% python3 -q
>>> import numpy as np
>>> np.set_printoptions(suppress=True, linewidth=160)
>>> def rnd(a):
...     return np.round(a, 1) + 0
... 
>>> data = np.load("block6.npy")
>>> data
array([[  8,   0,   8,  16,   8,  24,  24,   0,   0,   0,   8,  24,   8,   0,   0,   0],
       [  8,   0,   8,  16,   8,  24,  24,   0,   0,   0,   8,  24,   8,   0,   0,   0],
       [ -6,   0,  -6, -12,  -6, -18, -18,   0,   0,   0,  -6, -18,  -6,   0,   0,   0],
       [ -4,   0,  -4,  -8,  -4, -12, -12,   0,   0,   0,  -4, -12,  -4,   0,   0,   0],
       [ -7,   0,  -7, -14,  -7, -21, -21,   0,   0,   0,  -7, -21,  -7,   0,   0,   0],
       [ -2,   0,  -2,  -4,  -2,  -6,  -6,   0,   0,   0,  -2,  -6,  -2,   0,   0,   0],
       [ -2,   0,  -2,  -4,  -2,  -6,  -6,   0,   0,   0,  -2,  -6,  -2,   0,   0,   0],
       [  9,   0,   9,  18,   9,  27,  27,   0,   0,   0,   9,  27,   9,   0,   0,   0]])
>>> # looks like rank 1
>>> u, g = data[7], data[2]
>>> print(u @ g)
-1944
>>> pr = (u @ g) / (u @ u) * u
>>> np.linalg.matrix_rank(np.outer(u, g))
np.int64(1)
>>> g - pr
array([0., 0., 0., 0., 0., 0., 0., 0., 0., 0., 0., 0., 0., 0., 0., 0.])
>>> print(pr)
[ -6.  -0.  -6. -12.  -6. -18. -18.  -0.  -0.  -0.  -6. -18.  -6.  -0.  -0.  -0.]
>>> rnd(np.linalg.norm(u + g) ** 2 + np.linalg.norm(u - g) ** 2)
np.float64(8424.0)
>>> M2 = data / np.sqrt((data ** 2).mean(axis=1, keepdims=True))
>>> data - data.mean(axis=1, keepdims=True)
array([[  0.,  -8.,   0.,   8.,   0.,  16.,  16.,  -8.,  -8.,  -8.,   0.,  16.,   0.,  -8.,  -8.,  -8.],
       [  0.,  -8.,   0.,   8.,   0.,  16.,  16.,  -8.,  -8.,  -8.,   0.,  16.,   0.,  -8.,  -8.,  -8.],
       [  0.,   6.,   0.,  -6.,   0., -12., -12.,   6.,   6.,   6.,   0., -12.,   0.,   6.,   6.,   6.],
       [  0.,   4.,   0.,  -4.,   0.,  -8.,  -8.,   4.,   4.,   4.,   0.,  -8.,   0.,   4.,   4.,   4.],
       [  0.,   7.,   0.,  -7.,   0., -14., -14.,   7.,   7.,   7.,   0., -14.,   0.,   7.,   7.,   7.],
       [  0.,   2.,   0.,  -2.,   0.,  -4.,  -4.,   2.,   2.,   2.,   0.,  -4.,   0.,   2.,   2.,   2.],
       [  0.,   2.,   0.,  -2.,   0.,  -4.,  -4.,   2.,   2.,   2.,   0.,  -4.,   0.,   2.,   2.,   2.],
       [  0.,  -9.,   0.,   9.,   0.,  18.,  18.,  -9.,  -9.,  -9.,   0.,  18.,   0.,  -9.,  -9.,  -9.]])
>>> rnd(np.linalg.norm(M2, axis=1))
array([4., 4., 4., 4., 4., 4., 4., 4.])
>>> np.linalg.matrix_rank(M2) == np.linalg.matrix_rank(data)
np.True_
